In [1]: import numpy as np

In [2]: np.set_printoptions(suppress=True, linewidth=100)

In [3]: tidy = lambda a: np.round(a, 2) + 0

In [4]: data = np.maximum(np.array([[-2],
   ...:     [-1],
   ...:     [3],
   ...:     [1],
   ...:     [1],
   ...:     [3],
   ...:     [-3],
   ...:     [2],
   ...:     [-3],
   ...:     [-3],
   ...:     [-2],
   ...:     [-3],
   ...:     [-2],
   ...:     [1],
   ...:     [-3],
   ...:     [-2],
   ...:     [2],
   ...:     [0],
   ...:     [-2],
   ...:     [0],
   ...:     [-1],
   ...:     [1],
   ...:     [-1],
   ...:     [2],
   ...:     [-3],
   ...:     [-1],
   ...:     [-3],
   ...:     [-3]]) @ np.array([[8, 3, -7]]) + np.array([1, -4, 5]), 0)

In [5]: print(data)
[[ 0  0 19]
 [ 0  0 12]
 [25  5  0]
 [ 9  0  0]
 [ 9  0  0]
 [25  5  0]
 [ 0  0 26]
 [17  2  0]
 [ 0  0 26]
 [ 0  0 26]
 [ 0  0 19]
 [ 0  0 26]
 [ 0  0 19]
 [ 9  0  0]
 [ 0  0 26]
 [ 0  0 19]
 [17  2  0]
 [ 1  0  5]
 [ 0  0 19]
 [ 1  0  5]
 [ 0  0 12]
 [ 9  0  0]
 [ 0  0 12]
 [17  2  0]
 [ 0  0 26]
 [ 0  0 12]
 [ 0  0 26]
 [ 0  0 26]]

In [6]: proj = data @ np.linalg.solve(data.T @ data, data.T)

In [7]: np.allclose(proj @ proj, proj)
Out[7]: True

In [8]: m1 = np.load("sample10.npy")

In [9]: m1
Out[9]: 
array([[  2,   0,   1,  -8,   0,  -4],
       [  1,   0,   1,  -4,   0,  -4],
       [  3,   1,   1, -12,  -4,  -4],
       [ -6,   0,  -3,  10,   0,   5],
       [ -3,   0,  -3,   5,   0,   5],
       [ -9,  -3,  -3,  15,   5,   5]])

In [10]: vec = np.array([-2, -1, 0, -1, 1, 2])

In [11]: y = m1 @ vec

In [12]: y
Out[12]: array([-4, -6, -7, 12, 11, 21])

In [13]: tidy(np.linalg.solve(m1, y + m1[:, 3]))
Out[13]: array([-2., -1.,  0.,  0.,  1.,  2.])

In [14]: tidy(np.linalg.solve(m1, m1[:, 4]))
Out[14]: array([0., 0., 0., 0., 1., 0.])

In [15]: tidy(np.linalg.solve(m1, 4 * y))
Out[15]: array([-8., -4.,  0., -4.,  4.,  8.])

In [16]: tidy(np.linalg.solve(m1.T, m1[0]))
Out[16]: array([1., 0., 0., 0., 0., 0.])
